$ python3 -q
>>> import numpy as np
>>> np.set_printoptions(precision=2, suppress=True, linewidth=140)
>>> J = np.load("m.npy")
>>> J
array([[ 0,  6, -7],
       [-6,  0,  9],
       [ 7, -9,  0]])
>>> rk = np.linalg.matrix_rank(J)
>>> rk
np.int64(2)
>>> ns = np.linalg.svd(J)[2][rk:].T
>>> [int(np.linalg.matrix_rank(J[:, :j + 1])) for j in range(3)]
[1, 2, 2]
>>> ns @ ns.T
array([[0.49, 0.38, 0.33],
       [0.38, 0.3 , 0.25],
       [0.33, 0.25, 0.22]])
>>> np.linalg.matrix_rank(J.T @ J), np.linalg.matrix_rank(J @ J.T)
(np.int64(2), np.int64(2))
>>> np.allclose(J @ ns, 0)
True
>>> np.round(J @ ns, 2) + 0
array([[0.],
       [0.],
       [0.]])
>>> ns[:, 0] / ns[np.abs(ns[:, 0]).round(6).argmax(), 0]
array([1.  , 0.78, 0.67])
>>> ns.shape
(3, 1)
>>> [int(np.linalg.matrix_rank(J[:i])) for i in range(1, len(J) + 1)]
[1, 2, 2]
>>> arr = 4 * np.eye(3) + np.eye(3, k=1)
>>> arr
array([[4., 1., 0.],
       [0., 4., 1.],
       [0., 0., 4.]])
>>> [int(np.linalg.matrix_rank(np.linalg.matrix_power(arr, p))) for p in range(1, 4)]
[3, 3, 3]
>>> np.prod(np.diag(arr)), round(float(np.linalg.det(arr)), 2)
(np.float64(64.0), 64.0)
>>> arr @ arr
array([[16.,  8.,  1.],
       [ 0., 16.,  8.],
       [ 0.,  0., 16.]])
>>> rng = np.random.default_rng(86)
>>> idx = rng.permutation(3)
>>> idx
array([1, 2, 0])
>>> M2 = arr[idx][:, idx]
>>> np.trace(M2)
np.float64(12.0)
>>> M2
array([[4., 1., 0.],
       [0., 4., 0.],
       [1., 0., 4.]])
>>> np.sort(np.abs(np.linalg.eigvals(M2)))
array([4., 4., 4.])
>>> np.diag(M2)
array([4., 4., 4.])
>>> np.round(np.linalg.det(M2), 2), np.round(np.linalg.det(arr[idx]), 2)
(np.float64(64.0), np.float64(64.0))
>>> round(float(np.linalg.det(M2[::-1])), 2)
-64.0
>>> np.einsum("ii->", M2)
np.float64(12.0)
>>> np.kron(np.eye(2, dtype=int), M2)
array([[4., 1., 0., 0., 0., 0.],
       [0., 4., 0., 0., 0., 0.],
       [1., 0., 4., 0., 0., 0.],
       [0., 0., 0., 4., 1., 0.],
       [0., 0., 0., 0., 4., 0.],
       [0., 0., 0., 1., 0., 4.]])
>>> round(float(np.linalg.det(M2.T)), 2)
64.0
>>> round(float(np.linalg.eigvals(M2).sum().real), 2)
12.0
>>> vec = np.array([0, 2, -2])
>>> rhs = arr @ vec
>>> beta, lr = np.zeros(3), 1 / np.linalg.norm(arr, 2) ** 2
>>> for i in range(8):
...     beta -= lr * arr.T @ (arr @ beta - rhs)
...     if i % 2 == 0: print(i, round(np.linalg.norm(arr @ beta - rhs), 2))
... 
0 4.25
2 1.0
4 0.26
6 0.07
>>> beta
array([ 0.01,  1.99, -2.  ])
>>> X = np.array([[13, -4, 8], [-4, 9, -3], [8, -3, 14]])
>>> X
array([[13, -4,  8],
       [-4,  9, -3],
       [ 8, -3, 14]])
>>> # symmetric
>>> round(float(np.linalg.det(X)), 2)
913.0
>>> round(np.abs(np.linalg.eigvals(X)).max(), 2)
np.float64(23.23)
>>> np.allclose(X @ X.T, X.T @ X)
True
>>> np.allclose(X, X.T)
True
